% ipython --no-banner

In [1]: import numpy as np

In [2]: import numpy.linalg as la

In [3]: np.set_printoptions(precision=3, suppress=True, linewidth=120)

In [4]: A = np.loadtxt("m.csv", delimiter=",")

In [5]: A
Out[5]: 
array([[ -0.608,  -0.036,  -0.005,  -2.668,  -0.484,  -0.006,  -1.58 ],
       [ -1.251,  -0.073,  -0.078,  -6.638,  -1.281,  -0.043,  -3.942],
       [  0.803,   0.034,  -0.076,   3.936,   0.838,  -0.005,   2.379],
       [  1.638,  -0.073,  -0.027,   8.515,   1.657,  -0.083,   5.176],
       [ -0.52 ,   0.075,   0.044,  -2.396,  -0.507,   0.097,  -1.49 ],
       [  0.548,   0.025,   0.038,   2.781,   0.473,   0.063,   1.65 ],
       [ -1.132,   0.063,  -0.026,  -5.947,  -1.155,  -0.02 ,  -3.51 ],
       [  0.222,   0.004,   0.13 ,   0.656,   0.096,  -0.057,   0.382],
       [ -2.205,  -0.016,  -0.073, -10.697,  -2.215,  -0.018,  -6.365],
       [ -0.21 ,   0.138,   0.013,  -1.016,  -0.295,  -0.006,  -0.478],
       [ -1.478,   0.019,   0.046,  -7.052,  -1.426,  -0.036,  -4.279],
       [ -0.006,  -0.037,  -0.071,   0.138,   0.039,  -0.033,   0.112],
       [  0.017,  -0.093,  -0.009,   0.267,   0.067,   0.057,   0.223],
       [ -1.906,   0.006,  -0.066,  -9.922,  -1.943,   0.003,  -5.942],
       [ -1.021,   0.07 ,  -0.022,  -4.922,  -0.836,  -0.047,  -2.959],
       [ -1.191,  -0.005,   0.053,  -6.117,  -1.207,  -0.051,  -3.726],
       [ -1.278,   0.011,  -0.007,  -6.002,  -1.199,  -0.092,  -3.569],
       [  0.151,   0.063,   0.149,   0.843,   0.132,  -0.04 ,   0.411],
       [  0.06 ,   0.063,  -0.056,   0.783,   0.108,   0.034,   0.5  ],
       [  1.43 ,  -0.05 ,  -0.02 ,   6.762,   1.423,  -0.037,   4.138],
       [ -1.402,  -0.066,   0.014,  -6.598,  -1.272,  -0.001,  -3.999],
       [  0.899,  -0.028,   0.031,   4.169,   0.82 ,  -0.007,   2.541],
       [  1.192,   0.029,   0.004,   6.291,   1.32 ,  -0.066,   3.783],
       [  0.111,   0.007,  -0.068,   0.644,   0.144,  -0.049,   0.371],
       [  0.833,   0.071,   0.111,   4.044,   0.779,  -0.11 ,   2.44 ],
       [  0.02 ,  -0.031,   0.048,   0.214,  -0.02 ,  -0.092,   0.159],
       [ -0.859,   0.038,   0.073,  -4.079,  -0.798,   0.029,  -2.528],
       [  0.354,   0.025,  -0.007,   1.71 ,   0.419,   0.064,   1.065],
       [  0.645,  -0.046,   0.032,   2.913,   0.476,  -0.084,   1.813],
       [ -1.409,   0.04 ,  -0.046,  -7.022,  -1.471,  -0.011,  -4.321],
       [  0.548,  -0.019,  -0.006,   2.378,   0.513,   0.039,   1.407],
       [  0.244,  -0.016,  -0.056,   1.162,   0.211,  -0.037,   0.707],
       [  1.365,   0.018,  -0.035,   6.872,   1.299,  -0.066,   4.112],
       [ -0.9  ,   0.061,   0.038,  -4.199,  -0.828,  -0.044,  -2.461]])

In [6]: x0 = np.array([-2, -2, 3, -5, -1, 5, -1])

In [7]: h = np.maximum(A @ x0, 0)

In [8]: A.T @ h
Out[8]: array([ -725.782,     4.745,    -7.761, -3587.785,  -712.772,   -11.332, -2154.465])

In [9]: x0 = np.array([0, 0, 0, 3, 1, 1, 3])

In [10]: target = A @ x0

In [11]: b, lr = np.zeros(7), 1 / la.norm(A, 2) ** 2

In [12]: for i in range(300):
    ...:     b -= lr * A.T @ (A @ b - target)
    ...:     if i % 50 == 0: print(i, round(la.norm(A @ b - target), 3))
    ...: 
0 0.436
50 0.434
100 0.433
150 0.431
200 0.43
250 0.428

In [13]: np.round(la.cond(A), 3)
Out[13]: np.float64(175.998)
